$ python3 -q
>>> import numpy as np
>>> from numpy import linalg as LA
>>> np.set_printoptions(precision=1, suppress=True, linewidth=200, legacy="1.25")
>>> rd = lambda a: np.round(a, 1) + 0
>>> m1 = np.load("x.npy")
>>> m1
array([[  0,   0,   0,   8,  -3,   4],
       [  0,   0,   0,   1,  -2,  -3],
       [  0,   0,   0,   7,   2,   2],
       [  8,  -3,   4, -16,   6,  -8],
       [  1,  -2,  -3,  -2,   4,   6],
       [  7,   2,   2, -14,  -4,  -4]])
>>> rng = np.random.default_rng(4589)
>>> labels = rng.permutation(6)
>>> A2 = m1[:, labels] * rng.choice([-1, 1], 6)
>>> A2
array([[  8,   0,  -4,   0,   0,  -3],
       [  1,   0,   3,   0,   0,  -2],
       [  7,   0,  -2,   0,   0,   2],
       [-16,  -3,   8,   4,   8,   6],
       [ -2,  -2,  -6,  -3,   1,   4],
       [-14,   2,   4,   2,   7,  -4]])
>>> left, _, VT = LA.svd(m1.T @ A2)
>>> rd(left @ VT)
array([[ 0.,  0.,  0.,  0.,  1.,  0.],
       [ 0.,  1.,  0.,  0.,  0.,  0.],
       [ 0.,  0.,  0.,  1.,  0.,  0.],
       [ 1.,  0.,  0.,  0.,  0.,  0.],
       [ 0.,  0.,  0.,  0.,  0.,  1.],
       [ 0.,  0., -1.,  0.,  0.,  0.]])
>>> labels
array([3, 1, 5, 2, 0, 4])
>>> rd(LA.lstsq(m1, A2)[0])
array([[ 0.,  0.,  0.,  0.,  1.,  0.],
       [ 0.,  1.,  0.,  0.,  0.,  0.],
       [ 0.,  0.,  0.,  1.,  0.,  0.],
       [ 1.,  0.,  0.,  0.,  0.,  0.],
       [ 0.,  0.,  0.,  0.,  0.,  1.],
       [ 0.,  0., -1.,  0.,  0.,  0.]])
>>> rd(LA.norm(m1, 1)), rd(LA.norm(m1, np.inf))
(48.0, 45.0)
>>> rd(LA.norm(m1, "nuc"))
53.2
>>> A2 = np.array([[2, 1, 2], [2, 1, 2], [-1, 2, 0], [2, -2, -1], [1, 2, 2], [2, 0, 2]])
>>> np.einsum("ij,ij->i", m1, m1)
array([ 89,  14,  57, 445,  70, 285])
>>> np.einsum("ik,kj->ij", m1, A2)
array([[ 21, -22,  -6],
       [ -6,  -6, -11],
       [ 20, -10,   1],
       [-36,  57,  22],
       [ 13,   5,  20],
       [-24,  33,  16]])
>>> m1 @ A2
array([[ 21, -22,  -6],
       [ -6,  -6, -11],
       [ 20, -10,   1],
       [-36,  57,  22],
       [ 13,   5,  20],
       [-24,  33,  16]])
>>> M = np.load("out12.npy")
>>> rd(M)
array([[  0.8,  -2.5,  -5.4, -12.8,   6.3],
       [  0. ,   0.1,  -4.8, -10. ,   4.8],
       [ -0.2,   0.7,  -4.6,  -9.2,   4.4],
       [ -0.3,   1. ,  -4.6,  -8.9,   4.2],
       [ -0.3,   1. ,  -4.5,  -8.8,   4.2],
       [ -0.9,   2.7,  -3.7,  -5.8,   2.8],
       [ -1. ,   2.9,  -3.3,  -4.9,   2.4],
       [ -1. ,   2.9,  -2.5,  -3. ,   1.6],
       [ -0.8,   2.3,  -1.9,  -1.9,   1.1],
       [ -0.8,   2.3,  -1.9,  -1.9,   1.1],
       [ -0.7,   2. ,  -1.6,  -1.6,   1. ],
       [ -0.1,   0.3,  -0.3,  -0.2,   0.2],
       [  0. ,  -0.1,   0.1,   0.1,  -0.1],
       [  0.1,  -0.3,   0.3,   0.2,  -0.2],
       [  0.1,  -0.3,   1.6,   1. ,  -1.5],
       [  0.1,  -0.3,   1.6,   1. ,  -1.5],
       [ -0.1,   0.3,   2. ,   1.2,  -2.1],
       [ -1.2,   3.5,   3.1,   2.1,  -4.3],
       [ -1.6,   4.7,   3.4,   2.4,  -4.9],
       [ -3.4,  10.1,   4.2,   3.6,  -7.6],
       [ -3.8,  11.5,   4.4,   3.9,  -8.2],
       [ -4.4,  13.3,   4.6,   4.3,  -9. ],
       [ -4.8,  14.5,   4.7,   4.6,  -9.6],
       [ -7.9,  23.6,   5.5,   6.6, -13.4]])
>>> cov = np.cov(M, rowvar=False)
>>> rd(np.corrcoef(M.T))
array([[ 1. , -1. , -0.7, -0.6,  0.9],
       [-1. ,  1. ,  0.7,  0.6, -0.9],
       [-0.7,  0.7,  1. ,  1. , -1. ],
       [-0.6,  0.6,  1. ,  1. , -0.9],
       [ 0.9, -0.9, -1. , -0.9,  1. ]])
>>> rd(np.polyfit(M[:, 0], M[:, 1], 1))
array([-3.,  0.])
>>> rd(np.median(M, axis=0))
array([-0.7,  2.2, -0.1, -0.1,  0. ])
>>> rd(cov)
array([[  4.2, -12.6,  -5.1,  -7.1,   9.4],
       [-12.6,  37.9,  15.4,  21.2, -28.1],
       [ -5.1,  15.4,  13. ,  18.3, -18.1],
       [ -7.1,  21.2,  18.3,  28. , -25.3],
       [  9.4, -28.1, -18.1, -25.3,  27.5]])
>>> cov.shape
(5, 5)
>>> np.argsort(-M.std(axis=0).round(6), kind="stable")
array([1, 3, 4, 2, 0])
>>> rd(LA.eigvalsh(cov)[::-1])
array([95.8, 13.8,  1. ,  0. ,  0. ])
